% ipython --no-banner

In [1]: import numpy as np

In [2]: np.set_printoptions(suppress=True, linewidth=140)

In [3]: def rd(a):
   ...:     return np.round(a, 1) + 0
   ...: 

In [4]: arr = np.array([[2, 2, -2, 2], [1, -3, -2, 2], [0, 3, 1, -1], [-1, -1, 1, 2]])

In [5]: arr
Out[5]: 
array([[ 2,  2, -2,  2],
       [ 1, -3, -2,  2],
       [ 0,  3,  1, -1],
       [-1, -1,  1,  2]])

In [6]: left, sv, Vt = np.linalg.svd(arr)

In [7]: np.argmax(sv[:-1] / (sv[1:] + 1e-6)) + 1
Out[7]: np.int64(3)

In [8]: B = left[:, :3] @ np.diag(sv[:3]) @ Vt[:3]

In [9]: rd(np.linalg.norm(arr - B, 2)), rd(sv[3])
Out[9]: (np.float64(0.1), np.float64(0.1))

In [10]: rd(B)
Out[10]: 
array([[ 2. ,  2. , -2. ,  2. ],
       [ 0.9, -3. , -2. ,  2. ],
       [-0.1,  3. ,  0.9, -1. ],
       [-1. , -1. ,  1. ,  2. ]])

In [11]: rng = np.random.default_rng(135)

In [12]: lab = rng.permutation(4)

In [13]: lab
Out[13]: array([1, 2, 0, 3])

In [14]: B = arr[lab][:, lab]

In [15]: np.trace(B)
Out[15]: np.int64(2)

In [16]: rd(np.sort(np.abs(np.linalg.eigvals(B))))
Out[16]: array([0.5, 1.7, 2.6, 2.6])

In [17]: np.diag(B)
Out[17]: array([-3,  1,  2,  2])

In [18]: B = arr / np.sqrt((arr ** 2).mean(axis=1, keepdims=True))

In [19]: rd(arr - arr.mean(axis=1, keepdims=True))
Out[19]: 
array([[ 1. ,  1. , -3. ,  1. ],
       [ 1.5, -2.5, -1.5,  2.5],
       [-0.8,  2.2,  0.2, -1.8],
       [-1.2, -1.2,  0.8,  1.8]])

In [20]: rd(np.linalg.norm(B, axis=1))
Out[20]: array([2., 2., 2., 2.])

In [21]: A = np.load("test10.npy")

In [22]: A
Out[22]: 
array([[1, 0, 0],
       [1, 1, 0],
       [1, 0, 1]])

In [23]: # triangular, det is the product of the diagonal

In [24]: rd(np.sort(np.linalg.eigvals(A)))
Out[24]: array([1., 1., 1.])

In [25]: [int(np.linalg.matrix_rank(np.linalg.matrix_power(A, p))) for p in range(1, 4)]
Out[25]: [3, 3, 3]

In [26]: A @ A
Out[26]: 
array([[1, 0, 0],
       [2, 1, 0],
       [2, 0, 1]])

In [27]: evals, evecs = np.linalg.eig(A)

In [28]: rd(np.sort(np.linalg.eigvals(A @ A)))
Out[28]: array([1., 1., 1.])

In [29]: np.prod(evals)
Out[29]: np.float64(1.0)

In [30]: lab = rng.permutation(3)

In [31]: lab
Out[31]: array([1, 0, 2])

In [32]: B = A[lab][:, lab]

In [33]: B
Out[33]: 
array([[1, 1, 0],
       [0, 1, 0],
       [0, 1, 1]])

In [34]: rd(np.linalg.det(B)), rd(np.linalg.det(A[lab]))
Out[34]: (np.float64(1.0), np.float64(-1.0))

In [35]: np.diag(B)
Out[35]: array([1, 1, 1])

In [36]: np.trace(B)
Out[36]: np.int64(3)

In [37]: q, _ = np.linalg.qr(np.array([[0.6, 0.1, 1.1, 1.5, -2.1, 0.3, 0.4],
    ...:     [0.7, -0.4, -1.0, 1.5, -0.8, -0.9, 0.2],
    ...:     [1.2, -0.9, -0.3, 0.7, 1.3, 0.1, 0.5],
    ...:     [0.0, -1.5, 0.0, 0.3, 0.4, -0.2, -0.3],
    ...:     [0.1, -1.7, 0.8, 0.5, 2.0, -0.1, 1.2],
    ...:     [0.2, -0.4, -0.9, 0.4, -1.7, 1.6, 0.7],
    ...:     [0.1, 1.9, -0.3, -2.1, -1.7, -0.6, 0.3],
    ...:     [0.2, -0.5, 0.1, -1.5, 0.7, 1.3, 1.1]]))

In [38]: feats = q @ q.T

In [39]: rd(feats)
Out[39]: 
array([[ 1. ,  0. ,  0. ,  0. ,  0. ,  0. ,  0. , -0.1],
       [ 0. ,  0.8,  0.1,  0. ,  0.1,  0.2,  0.1, -0.3],
       [ 0. ,  0.1,  0.9,  0. , -0.1, -0.1, -0.1,  0.2],
       [ 0. ,  0. ,  0. ,  1. ,  0. ,  0. ,  0. ,  0.1],
       [ 0. ,  0.1, -0.1,  0. ,  0.9, -0.1, -0.1,  0.2],
       [ 0. ,  0.2, -0.1,  0. , -0.1,  0.9, -0.1,  0.2],
       [ 0. ,  0.1, -0.1,  0. , -0.1, -0.1,  0.9,  0.2],
       [-0.1, -0.3,  0.2,  0.1,  0.2,  0.2,  0.2,  0.6]])

In [40]: r = np.linalg.matrix_rank(feats)

In [41]: r
Out[41]: np.int64(7)

In [42]: null = np.linalg.svd(feats)[2][r:].T

In [43]: np.allclose(feats @ null, 0)
Out[43]: True

In [44]: [int(np.linalg.matrix_rank(feats[:, :j + 1])) for j in range(8)]
Out[44]: [1, 2, 3, 4, 5, 6, 7, 7]

In [45]: [int(np.linalg.matrix_rank(np.delete(feats, i, axis=0))) for i in range(8)]
Out[45]: [7, 7, 7, 7, 7, 7, 7, 7]

In [46]: mat = np.load("arr.npy")

In [47]: mat
Out[47]: 
array([[ 0,  0, -3,  0,  0,  0],
       [ 0,  0,  0,  0,  0,  0],
       [ 0,  0,  0,  2, -3,  0],
       [-2,  0,  0, -1,  0,  0],
       [ 1,  0,  0,  1,  0,  3]])

In [48]: rd(np.trace(np.linalg.pinv(mat) @ mat))
Out[48]: np.float64(4.0)

In [49]: np.abs(np.diag(np.linalg.qr(mat)[1])) > 1e-9
Out[49]: array([ True, False,  True,  True,  True])

In [50]: np.unique(mat.round(6), axis=0).shape
Out[50]: (5, 6)

In [51]: x = np.array([3, -6, -2, 0, -9, -7])

In [52]: a = np.maximum(mat @ x, 0)

In [53]: mat.T @ a
Out[53]: array([  0,   0, -18,  54, -81,   0])

In [54]: rd(np.tanh(mat @ x))
Out[54]: array([ 1.,  0.,  1., -1., -1.])

In [55]: np.maximum(mat @ x, 0) - np.maximum(-mat @ x, 0)
Out[55]: array([  6,   0,  27,  -6, -18])

In [56]: X = np.array([[2, 3, 1],
    ...:     [2, 1, 1],
    ...:     [0, 3, 3],
    ...:     [1, 3, 3],
    ...:     [2, 1, 2],
    ...:     [2, 3, 3],
    ...:     [0, 3, 2]]) * (rng.random((7, 3)) < 0.3)

In [57]: X
Out[57]: 
array([[0, 3, 1],
       [0, 0, 0],
       [0, 0, 3],
       [1, 0, 3],
       [0, 0, 0],
       [2, 0, 0],
       [0, 3, 0]])

In [58]: # row 4 repeats row 1

In [59]: P = X @ np.linalg.solve(X.T @ X, X.T)

In [60]: rd(P)
Out[60]: 
array([[ 0.5,  0. ,  0.1,  0.1,  0. ,  0. ,  0.5],
       [ 0. ,  0. ,  0. ,  0. ,  0. ,  0. ,  0. ],
       [ 0.1,  0. ,  0.5,  0.4,  0. , -0.2, -0.1],
       [ 0.1,  0. ,  0.4,  0.5,  0. ,  0.2, -0.1],
       [ 0. ,  0. ,  0. ,  0. ,  0. ,  0. ,  0. ],
       [ 0. ,  0. , -0.2,  0.2,  0. ,  0.9,  0. ],
       [ 0.5,  0. , -0.1, -0.1,  0. ,  0. ,  0.5]])

In [61]: np.linalg.matrix_rank(np.eye(7) - P)
Out[61]: np.int64(4)

In [62]: np.allclose(P @ P, P)
Out[62]: True

In [63]: rd(np.trace(P))
Out[63]: np.float64(3.0)

In [64]: rd(np.linalg.eigvalsh(P))
Out[64]: array([0., 0., 0., 0., 1., 1., 1.])
